>>> import numpy as np
>>> import numpy.linalg as la
>>> np.set_printoptions(suppress=True, linewidth=140)
>>> def tidy(a):
...     return np.round(a, 4) + 0
... 
>>> rng = np.random.default_rng(193)
>>> E = np.triu(rng.random((4, 4)) < 0.6, 1).astype(int)
>>> E = E + E.T
>>> E
array([[0, 1, 0, 1],
       [1, 0, 1, 1],
       [0, 1, 0, 0],
       [1, 1, 0, 0]])
>>> # equal to its transpose
>>> evals, vecs = la.eigh(E)
>>> vec = np.array([5, -9, 5, 6])
>>> (np.sign(vecs[:, -1].round(6)) == np.sign(vecs[0, -1].round(6))).astype(int)
array([1, 1, 1, 1])
>>> vec @ E @ vec
np.int64(-228)
>>> np.abs(E).sum(axis=1).max(), tidy(np.abs(evals).max())
(np.int64(3), np.float64(2.1701))
>>> tidy(vecs * np.maximum(evals, 0) @ vecs.T)
array([[0.6351, 0.6648, 0.2263, 0.6351],
       [0.6648, 0.8318, 0.4384, 0.6648],
       [0.2263, 0.4384, 0.3791, 0.2263],
       [0.6351, 0.6648, 0.2263, 0.6351]])
>>> evals, vecs = la.eig(E)
>>> tidy(np.sort(la.eigvals(E.T)))
array([-1.4812, -1.    ,  0.3111,  2.1701])
>>> tidy(np.sort(la.eigvals(la.inv(E))))
array([-1.    , -0.6751,  0.4608,  3.2143])
>>> tidy(E @ vecs[:, 0] - evals[0] * vecs[:, 0])
array([0., 0., 0., 0.])
>>> tidy(np.prod(evals))
np.float64(1.0)
>>> evals, vecs = la.eigh(E)
>>> tidy(la.eigvalsh(E @ E))
array([0.0968, 1.    , 2.1939, 4.7093])
>>> tidy(vecs @ np.diag(evals) @ vecs.T)
array([[0., 1., 0., 1.],
       [1., 0., 1., 1.],
       [0., 1., 0., 0.],
       [1., 1., 0., 0.]])
>>> tidy(vecs.T @ E @ vecs)
array([[-1.4812,  0.    ,  0.    ,  0.    ],
       [ 0.    , -1.    ,  0.    ,  0.    ],
       [ 0.    ,  0.    ,  0.3111,  0.    ],
       [ 0.    ,  0.    ,  0.    ,  2.1701]])
>>> (evals > 1e-8).sum(), (evals < -1e-8).sum()
(np.int64(2), np.int64(2))
>>> np.unique(evals.round(6) + 0, return_counts=True)[1]
array([1, 1, 1, 1])
>>> vec = np.array([3, 3, -2, 3])
>>> (E * vec).sum(axis=1)
array([6, 4, 3, 6])
>>> E @ np.eye(4)[3]
array([1., 1., 0., 0.])
>>> [round(float(la.det(E[:i, :i])), 2) + 0 for i in range(1, 5)]
[0.0, -1.0, 0.0, 1.0]
>>> A = np.load("case15.npy")
>>> A
array([[-1.4576, -0.8225,  0.2653, -0.418 , -0.3435, -0.3398, -0.2795, -0.9795,  0.9022,  0.5313],
       [-0.8225,  1.002 ,  0.4704, -0.0863, -0.7688,  0.1221, -0.7246, -0.271 , -0.3923,  1.4458],
       [ 0.2653,  0.4704,  0.8515, -1.1418, -1.0704,  0.2577, -0.5619,  0.7174,  0.5714, -0.528 ],
       [-0.418 , -0.0863, -1.1418, -1.1192, -0.3325, -0.9972, -0.1867, -0.386 , -1.0035, -1.0901],
       [-0.3435, -0.7688, -1.0704, -0.3325,  0.1188,  0.9928, -0.1623,  0.0543,  0.1307,  0.7639],
       [-0.3398,  0.1221,  0.2577, -0.9972,  0.9928, -0.1476,  0.0122, -0.0085, -1.1945, -0.0722],
       [-0.2795, -0.7246, -0.5619, -0.1867, -0.1623,  0.0122, -1.7845,  0.2703, -0.7233, -0.1415],
       [-0.9795, -0.271 ,  0.7174, -0.386 ,  0.0543, -0.0085,  0.2703,  1.4671,  0.2392,  0.4021],
       [ 0.9022, -0.3923,  0.5714, -1.0035,  0.1307, -1.1945, -0.7233,  0.2392,  0.2524,  0.9629],
       [ 0.5313,  1.4458, -0.528 , -1.0901,  0.7639, -0.0722, -0.1415,  0.4021,  0.9629, -0.183 ]])
>>> (A + A.T) / 2
array([[-1.4576, -0.8225,  0.2653, -0.418 , -0.3435, -0.3398, -0.2795, -0.9795,  0.9022,  0.5313],
       [-0.8225,  1.002 ,  0.4704, -0.0863, -0.7688,  0.1221, -0.7246, -0.271 , -0.3923,  1.4458],
       [ 0.2653,  0.4704,  0.8515, -1.1418, -1.0704,  0.2577, -0.5619,  0.7174,  0.5714, -0.528 ],
       [-0.418 , -0.0863, -1.1418, -1.1192, -0.3325, -0.9972, -0.1867, -0.386 , -1.0035, -1.0901],
       [-0.3435, -0.7688, -1.0704, -0.3325,  0.1188,  0.9928, -0.1623,  0.0543,  0.1307,  0.7639],
       [-0.3398,  0.1221,  0.2577, -0.9972,  0.9928, -0.1476,  0.0122, -0.0085, -1.1945, -0.0722],
       [-0.2795, -0.7246, -0.5619, -0.1867, -0.1623,  0.0122, -1.7845,  0.2703, -0.7233, -0.1415],
       [-0.9795, -0.271 ,  0.7174, -0.386 ,  0.0543, -0.0085,  0.2703,  1.4671,  0.2392,  0.4021],
       [ 0.9022, -0.3923,  0.5714, -1.0035,  0.1307, -1.1945, -0.7233,  0.2392,  0.2524,  0.9629],
       [ 0.5313,  1.4458, -0.528 , -1.0901,  0.7639, -0.0722, -0.1415,  0.4021,  0.9629, -0.183 ]])
>>> np.allclose(A @ A.T, A.T @ A)
True
>>> tidy(np.sort(np.abs(la.eigvals(A))))
array([1.    , 1.0001, 2.    , 2.    , 2.    , 2.0001, 2.0001, 3.    , 3.    , 3.    ])
>>> np.allclose(A, A.T)
True
>>> labels = rng.permutation(10)
>>> labels
array([5, 1, 8, 4, 3, 0, 7, 9, 2, 6])
>>> A2 = A[labels][:, labels]
>>> np.diag(A2)
array([-0.1476,  1.002 ,  0.2524,  0.1188, -1.1192, -1.4576,  1.4671, -0.183 ,  0.8515, -1.7845])
>>> tidy(np.sort(np.abs(la.eigvals(A2))))
array([1.    , 1.0001, 2.    , 2.    , 2.    , 2.0001, 2.0001, 3.    , 3.    , 3.    ])
>>> tidy(np.trace(A2))
np.float64(-1.0001)
>>> evals, vecs = la.eigh(A)
>>> vec = np.array([3, -8, -4, -6, 4, -5, -6, 5, -1, -9])
>>> np.abs(A).sum(axis=1).max(), tidy(np.abs(evals).max())
(np.float64(6.7613), np.float64(3.0))
>>> tidy(vec @ A @ vec)
np.float64(-215.8639)
>>> tidy(la.eigvalsh(A[1:, 1:]))
array([-3.    , -2.5435, -2.0001, -1.1584,  0.7531,  1.4248,  2.    ,  2.    ,  2.9815])
>>> evals, vecs = la.eigh(A)
>>> tidy(vecs.T @ A @ vecs)
array([[-3.    ,  0.    ,  0.    ,  0.    ,  0.    ,  0.    ,  0.    ,  0.    ,  0.    ,  0.    ],
       [ 0.    , -3.    ,  0.    ,  0.    ,  0.    ,  0.    ,  0.    ,  0.    ,  0.    ,  0.    ],
       [ 0.    ,  0.    , -2.0001,  0.    ,  0.    ,  0.    ,  0.    ,  0.    ,  0.    ,  0.    ],
       [ 0.    ,  0.    ,  0.    , -2.    ,  0.    ,  0.    ,  0.    ,  0.    ,  0.    ,  0.    ],
       [ 0.    ,  0.    ,  0.    ,  0.    , -1.0001,  0.    ,  0.    ,  0.    ,  0.    ,  0.    ],
       [ 0.    ,  0.    ,  0.    ,  0.    ,  0.    ,  1.    ,  0.    ,  0.    ,  0.    ,  0.    ],
       [ 0.    ,  0.    ,  0.    ,  0.    ,  0.    ,  0.    ,  2.    ,  0.    ,  0.    ,  0.    ],
       [ 0.    ,  0.    ,  0.    ,  0.    ,  0.    ,  0.    ,  0.    ,  2.    ,  0.    ,  0.    ],
       [ 0.    ,  0.    ,  0.    ,  0.    ,  0.    ,  0.    ,  0.    ,  0.    ,  2.0001,  0.    ],
       [ 0.    ,  0.    ,  0.    ,  0.    ,  0.    ,  0.    ,  0.    ,  0.    ,  0.    ,  3.    ]])
>>> tidy(evals)
array([-3.    , -3.    , -2.0001, -2.    , -1.0001,  1.    ,  2.    ,  2.    ,  2.0001,  3.    ])
>>> tidy(vecs.T @ vecs)
array([[1., 0., 0., 0., 0., 0., 0., 0., 0., 0.],
       [0., 1., 0., 0., 0., 0., 0., 0., 0., 0.],
       [0., 0., 1., 0., 0., 0., 0., 0., 0., 0.],
       [0., 0., 0., 1., 0., 0., 0., 0., 0., 0.],
       [0., 0., 0., 0., 1., 0., 0., 0., 0., 0.],
       [0., 0., 0., 0., 0., 1., 0., 0., 0., 0.],
       [0., 0., 0., 0., 0., 0., 1., 0., 0., 0.],
       [0., 0., 0., 0., 0., 0., 0., 1., 0., 0.],
       [0., 0., 0., 0., 0., 0., 0., 0., 1., 0.],
       [0., 0., 0., 0., 0., 0., 0., 0., 0., 1.]])
>>> tidy(evals.sum()), np.trace(A)
(np.float64(-1.0001), np.float64(-1.0001))
>>> J = np.load("w.npy")
>>> J
array([[ 9,  5,  1,  3],
       [ 0,  6,  5,  3],
       [ 4,  3,  1,  3],
       [ 3,  8,  6,  5],
       [ 7,  0,  6,  9],
       [ 8,  8,  0,  9],
       [ 9, 35, 26, 18]])
>>> # row 6 dominates
>>> hat = J @ la.solve(J.T @ J, J.T)
>>> np.allclose(hat @ hat, hat)
True
>>> tidy(np.diag(hat))
array([0.9143, 0.0712, 0.0776, 0.0493, 0.992 , 0.9736, 0.922 ])
>>> tidy(hat @ J[:, 3])
array([ 3.,  3.,  3.,  5.,  9.,  9., 18.])
>>> la.matrix_rank(np.eye(7) - hat)
np.int64(3)
>>> A2 = J + rng.integers(-2, 3, (7, 1)) @ rng.integers(-2, 3, (1, 4))
>>> A2
array([[ 9,  5,  1,  3],
       [ 0,  6,  5,  3],
       [ 4,  3, -3,  1],
       [ 3,  8,  4,  4],
       [ 7,  0,  4,  8],
       [ 8,  8,  2, 10],
       [ 9, 35, 24, 17]])
>>> tidy(la.svd(A2 - J, compute_uv=False))
array([6.3246, 0.    , 0.    , 0.    ])
>>> la.matrix_rank(A2 - J, tol=1e-8)
np.int64(1)
>>> A2 - J
array([[ 0,  0,  0,  0],
       [ 0,  0,  0,  0],
       [ 0,  0, -4, -2],
       [ 0,  0, -2, -1],
       [ 0,  0, -2, -1],
       [ 0,  0,  2,  1],
       [ 0,  0, -2, -1]])
>>> mat = np.load("sample16.npy")
>>> mat
array([[ 1.9922,  0.7   ,  1.    ,  0.2   ,  0.3   ,  1.3   , -0.6   , -0.5   ,  0.7   ,  1.1   ,  0.1   ],
       [ 3.8238,  1.3   ,  0.6   ,  1.8   , -0.1   ,  1.7   , -0.8   ,  0.6   , -0.8   ,  0.3   , -0.5   ],
       [-0.065 ,  0.    , -1.9   ,  0.2   , -0.2   ,  1.2   ,  0.4   , -1.    ,  1.6   , -0.5   , -1.2   ],
       [ 2.3669,  0.8   ,  1.6   ,  0.2   ,  1.4   , -1.2   ,  0.6   ,  0.8   ,  1.9   ,  1.4   ,  0.3   ],
       [ 3.0415,  1.    ,  0.3   , -1.4   , -0.6   ,  1.5   , -1.    ,  1.1   ,  0.6   , -1.7   ,  1.7   ],
       [ 0.5606,  0.2   , -0.2   , -1.5   ,  1.2   , -0.6   ,  2.    ,  1.    , -1.2   ,  0.7   , -0.4   ],
       [ 0.3522,  0.1   , -0.7   ,  1.    ,  0.2   ,  0.7   ,  0.    ,  0.    ,  1.2   ,  2.    ,  2.6   ],
       [-1.7354, -0.6   ,  1.7   ,  1.8   , -0.3   , -1.2   , -0.2   , -1.    ,  1.2   ,  0.6   , -0.6   ],
       [ 3.077 ,  1.    , -1.9   ,  0.9   ,  0.5   ,  1.    , -0.3   ,  1.3   , -1.1   ,  0.    ,  0.9   ],
       [-1.567 , -0.5   , -1.    , -0.1   , -0.1   , -0.3   , -0.5   , -0.4   ,  0.3   , -0.2   , -3.    ],
       [ 1.5388,  0.5   , -1.    ,  0.2   , -0.6   , -1.    , -0.6   , -0.6   , -0.9   ,  0.2   , -0.2   ],
       [-0.8721, -0.3   ,  0.7   , -0.9   , -1.1   , -0.4   ,  0.8   ,  0.9   , -1.6   ,  1.6   ,  1.9   ],
       [-2.6731, -0.9   , -0.8   ,  0.7   , -0.1   , -0.9   ,  2.3   ,  1.3   ,  0.5   ,  0.1   ,  0.6   ],
       [ 1.5122,  0.5   ,  1.    , -1.3   , -0.2   , -0.4   , -0.4   , -0.8   , -0.7   ,  1.5   , -0.1   ],
       [ 1.2969,  0.4   ,  0.6   , -0.7   , -0.5   ,  0.4   ,  1.4   , -0.7   ,  1.1   ,  1.3   , -1.2   ],
       [-1.5712, -0.5   ,  0.6   ,  0.4   ,  0.1   ,  1.2   , -0.4   ,  0.4   ,  1.    ,  0.7   , -0.3   ],
       [ 2.4937,  0.8   , -0.9   ,  0.2   ,  1.2   , -1.    , -0.1   , -1.5   ,  0.7   ,  1.6   ,  0.    ],
       [-1.5424, -0.5   ,  0.6   ,  1.    , -0.2   , -0.8   ,  0.2   ,  1.1   ,  0.5   , -2.3   ,  2.7   ],
       [ 1.2128,  0.4   , -0.3   ,  0.4   ,  2.    ,  0.    , -2.    ,  0.6   , -1.8   ,  0.1   , -0.3   ],
       [ 2.7546,  0.9   , -1.8   ,  1.1   ,  1.4   ,  0.2   , -1.4   ,  0.1   ,  2.1   , -0.2   ,  0.    ],
       [-3.5319, -1.2   , -1.1   , -0.7   , -0.8   , -1.4   , -0.9   , -0.7   ,  0.    ,  0.1   , -0.1   ],
       [ 2.1762,  0.7   ,  0.3   , -1.3   ,  0.    , -0.4   , -0.7   , -1.    , -1.2   , -0.7   ,  0.1   ],
       [-0.2269, -0.1   ,  0.6   ,  1.    ,  0.2   ,  1.    , -0.4   ,  0.5   ,  0.5   , -0.4   ,  0.8   ],
       [-0.3448, -0.1   ,  1.9   , -0.4   ,  0.2   ,  0.9   ,  0.5   , -1.5   , -1.    , -0.7   ,  0.2   ],
       [ 4.753 ,  1.6   ,  0.4   ,  0.8   ,  0.5   , -1.4   ,  1.8   , -0.4   ,  1.4   ,  0.    , -0.3   ],
       [-0.317 , -0.1   ,  0.5   , -0.6   ,  0.1   ,  1.4   , -1.5   , -1.    ,  0.1   ,  0.8   ,  0.3   ],
       [ 0.0346,  0.    ,  0.6   , -0.3   , -1.6   ,  0.1   ,  0.2   , -0.2   ,  0.6   ,  0.9   ,  0.1   ],
       [ 1.2064,  0.4   , -1.    ,  0.2   , -1.2   , -0.2   ,  0.8   , -2.6   , -2.    ,  0.1   , -1.    ],
       [ 2.1316,  0.7   ,  0.6   ,  0.5   ,  0.7   ,  0.4   , -0.6   , -0.7   ,  1.4   ,  1.1   ,  0.3   ],
       [-1.4775, -0.5   ,  1.8   , -0.2   ,  1.2   , -0.4   ,  0.    , -1.5   ,  0.3   ,  0.4   ,  0.    ],
       [ 6.8568,  2.3   ,  1.2   ,  0.1   ,  0.6   , -1.2   ,  0.9   ,  0.9   , -2.2   , -0.9   , -1.5   ],
       [-2.0421, -0.7   ,  0.4   ,  0.5   ,  0.6   ,  0.2   ,  0.6   , -0.9   ,  1.5   ,  0.    , -0.2   ],
       [-1.5469, -0.5   , -0.2   , -0.8   ,  2.1   ,  3.    , -0.5   ,  0.    ,  0.5   ,  1.3   , -0.1   ],
       [ 0.8535,  0.3   , -0.6   , -0.9   , -1.2   ,  0.7   ,  0.1   , -0.1   , -0.4   , -0.4   ,  0.5   ],
       [-1.1582, -0.4   ,  1.5   , -0.3   , -1.5   , -0.7   , -0.2   ,  0.9   , -0.8   ,  0.3   ,  1.4   ],
       [ 1.7899,  0.6   ,  0.4   ,  0.6   ,  1.7   , -1.1   , -0.1   , -0.6   , -0.8   ,  0.2   , -3.6   ],
       [-1.4546, -0.5   ,  0.6   , -0.6   , -1.4   , -0.4   ,  0.    ,  2.5   , -0.6   , -1.8   , -0.9   ],
       [-2.9992, -1.    ,  1.3   ,  1.2   , -0.4   ,  0.6   , -1.    , -0.5   ,  0.4   , -1.3   , -0.6   ],
       [ 5.9594,  2.    ,  1.1   ,  0.3   ,  1.5   ,  1.7   ,  1.4   ,  1.7   , -0.1   ,  1.    ,  0.6   ]])
>>> tidy(la.norm(mat, 2) / la.norm(mat))
np.float64(0.6569)
>>> [round(float(x), 4) for x in la.svd(mat, compute_uv=False)[:3]]
[16.5144, 8.3742, 8.2268]
